% python3 -q
>>> import numpy as np
>>> np.set_printoptions(suppress=True, linewidth=140)
>>> rd = lambda a: np.round(a, 4) + 0
>>> J = np.load("block8.npy")
>>> rd(J)
array([[-0.4747,  0.4312,  0.6348,  0.431 ],
       [-0.3286, -0.7698, -0.0894,  0.5399],
       [-0.7303, -0.1559,  0.0113, -0.665 ],
       [-0.3651,  0.4441, -0.7674,  0.2838]])
>>> q = J.astype(float).copy()
>>> for j in range(4):
...     q[:, j] -= q[:, :j] @ (q[:, :j].T @ q[:, j])
...     q[:, j] /= np.linalg.norm(q[:, j])
... 
>>> print(rd(q.T @ J))
[[1. 0. 0. 0.]
 [0. 1. 0. 0.]
 [0. 0. 1. 0.]
 [0. 0. 0. 1.]]
>>> rd(q.T @ q)
array([[1., 0., 0., 0.],
       [0., 1., 0., 0.],
       [0., 0., 1., 0.],
       [0., 0., 0., 1.]])
>>> P = np.triu(np.array([[-1, 3, 1, 2], [-1, -3, -3, 0], [-3, 3, 1, -3], [-2, 3, 2, -3]]), 1) + np.eye(4)
>>> M2 = P @ J @ np.linalg.inv(P)
>>> rd(np.trace(M2)), rd(np.trace(J))
(np.float64(-0.9493), np.float64(-0.9493))
>>> rd(np.poly(M2))
array([ 1.    ,  0.9493,  0.    , -0.9493, -1.    ])
>>> rd(np.linalg.det(M2))
np.float64(-1.0)
>>> np.linalg.matrix_rank(M2)
np.int64(4)
>>> q, R = np.linalg.qr(J)
>>> rd(R)
array([[1., 0., 0., 0.],
       [0., 1., 0., 0.],
       [0., 0., 1., 0.],
       [0., 0., 0., 1.]])
>>> print(rd(q))
[[-0.4747  0.4312  0.6348  0.431 ]
 [-0.3286 -0.7698 -0.0894  0.5399]
 [-0.7303 -0.1559  0.0113 -0.665 ]
 [-0.3651  0.4441 -0.7674  0.2838]]
>>> rd(q @ R)
array([[-0.4747,  0.4312,  0.6348,  0.431 ],
       [-0.3286, -0.7698, -0.0894,  0.5399],
       [-0.7303, -0.1559,  0.0113, -0.665 ],
       [-0.3651,  0.4441, -0.7674,  0.2838]])
>>> q.shape, R.shape
((4, 4), (4, 4))
>>> np.trace(q @ q.T)
np.float64(4.0)
>>> rd(np.abs(np.diag(R)))
array([1., 1., 1., 1.])
>>> rd(np.linalg.norm(J, axis=0))
array([1., 1., 1., 1.])
>>> rd(J @ J.T)
array([[1., 0., 0., 0.],
       [0., 1., 0., 0.],
       [0., 0., 1., 0.],
       [0., 0., 0., 1.]])
>>> print(rd(np.linalg.pinv(J)))
[[-0.4747 -0.3286 -0.7303 -0.3651]
 [ 0.4312 -0.7698 -0.1559  0.4441]
 [ 0.6348 -0.0894  0.0113 -0.7674]
 [ 0.431   0.5399 -0.665   0.2838]]
>>> rd(J[:, 3] @ J[:, 2])
np.float64(0.0)
>>> E = np.load("out4.npy")
>>> E
array([[12.2987,  2.0689,  3.7678, -9.4046],
       [ 0.3656,  0.1589, -4.516 ,  3.2739],
       [ 6.9928, -1.4994,  3.4144, -8.948 ],
       [-1.9127,  7.375 , -4.3641, -4.6724]])
>>> blk = np.stack([E, 4 * E, E[::-1]])
>>> np.linalg.matrix_rank(blk.reshape(3, -1))
np.int64(2)
>>> blk.shape
(3, 4, 4)
>>> rd(np.linalg.norm(blk, axis=(1, 2)))
array([23.0489, 92.1955, 23.0489])
>>> np.linalg.matrix_rank(blk)
array([4, 4, 4])
>>> E.reshape(-1, 2)
array([[12.2987,  2.0689],
       [ 3.7678, -9.4046],
       [ 0.3656,  0.1589],
       [-4.516 ,  3.2739],
       [ 6.9928, -1.4994],
       [ 3.4144, -8.948 ],
       [-1.9127,  7.375 ],
       [-4.3641, -4.6724]])
>>> E.ravel(order="F")
array([12.2987,  0.3656,  6.9928, -1.9127,  2.0689,  0.1589, -1.4994,  7.375 ,  3.7678, -4.516 ,  3.4144, -4.3641, -9.4046,  3.2739,
       -8.948 , -4.6724])
>>> blk = E.reshape(4, 2, -1)
>>> blk.transpose(1, 0, 2)
array([[[12.2987,  2.0689],
        [ 0.3656,  0.1589],
        [ 6.9928, -1.4994],
        [-1.9127,  7.375 ]],

       [[ 3.7678, -9.4046],
        [-4.516 ,  3.2739],
        [ 3.4144, -8.948 ],
        [-4.3641, -4.6724]]])
>>> rd(blk.sum(axis=1))
array([[ 16.0665,  -7.3357],
       [ -4.1504,   3.4328],
       [ 10.4072, -10.4474],
       [ -6.2768,   2.7026]])
>>> blk[:, 0]
array([[12.2987,  2.0689],
       [ 0.3656,  0.1589],
       [ 6.9928, -1.4994],
       [-1.9127,  7.375 ]])
>>> M = np.load("sample2.npy")
>>> M
array([[ 1.    , -2.3285,  4.    ],
       [ 1.    , -1.1117,  4.    ],
       [ 1.    , -1.7848,  4.    ],
       [ 1.    , -2.1066,  4.    ],
       [ 1.    , -2.7894,  4.    ],
       [ 1.    , -1.468 ,  4.    ],
       [ 1.    , -2.2865,  4.    ],
       [ 1.    , -2.9609,  4.    ],
       [ 1.    , -2.7462,  4.    ],
       [ 1.    , -3.1208,  4.    ],
       [ 1.    , -1.4069,  4.    ],
       [ 1.    , -2.027 ,  4.    ],
       [ 1.    , -1.2312,  4.    ],
       [ 1.    , -1.7057,  4.    ],
       [ 1.    , -1.9338,  4.    ]])
>>> x0 = np.array([1, 2, -1])
>>> print(M @ np.eye(3)[0])
[1. 1. 1. 1. 1. 1. 1. 1. 1. 1. 1. 1. 1. 1. 1.]
>>> np.sign((M @ x0).round(6))
array([-1., -1., -1., -1., -1., -1., -1., -1., -1., -1., -1., -1., -1., -1., -1.])
>>> M2 = M / np.sqrt((M ** 2).mean(axis=1, keepdims=True))
>>> print(np.linalg.matrix_rank(M - M.mean(axis=1, keepdims=True)))
2
>>> left, s, VT = np.linalg.svd(M)
>>> evecs = VT[:(s > 1e-8).sum()]
>>> rng = np.random.default_rng(993239)
>>> x0 = M[12] + 3 * M[0] + rng.integers(2) * np.eye(3)[0]
>>> x0
array([ 5.    , -8.2167, 16.    ])
>>> print(rd(evecs.T @ evecs))
[[0.0588 0.     0.2353]
 [0.     1.     0.    ]
 [0.2353 0.     0.9412]]
>>> np.allclose(evecs.T @ evecs @ x0, x0)
False
>>> rd(np.linalg.norm(x0 - evecs.T @ evecs @ x0))
np.float64(0.9701)
>>> rd(np.diag(evecs.T @ evecs))
array([0.0588, 1.    , 0.9412])
>>> rank = np.linalg.matrix_rank(M)
>>> rank
np.int64(2)
>>> null = np.linalg.svd(M)[2][rank:].T
>>> print(np.allclose(M @ null, 0))
True
>>> print([int(np.linalg.matrix_rank(M[:i])) for i in range(1, len(M) + 1)])
[1, 2, 2, 2, 2, 2, 2, 2, 2, 2, 2, 2, 2, 2, 2]
>>> print(rd(null @ null.T))
[[ 0.9412  0.     -0.2353]
 [ 0.      0.      0.    ]
 [-0.2353  0.      0.0588]]
>>> print([int(np.linalg.matrix_rank(np.delete(M, i, axis=0))) for i in range(15)])
[2, 2, 2, 2, 2, 2, 2, 2, 2, 2, 2, 2, 2, 2, 2]
>>> rd(null[:, 0] / null[np.abs(null[:, 0]).round(6).argmax(), 0])
array([ 1.  ,  0.  , -0.25])
>>> print(np.linalg.matrix_rank(M.T @ M), np.linalg.matrix_rank(M @ M.T))
2 2
>>> print(null.shape)
(3, 1)
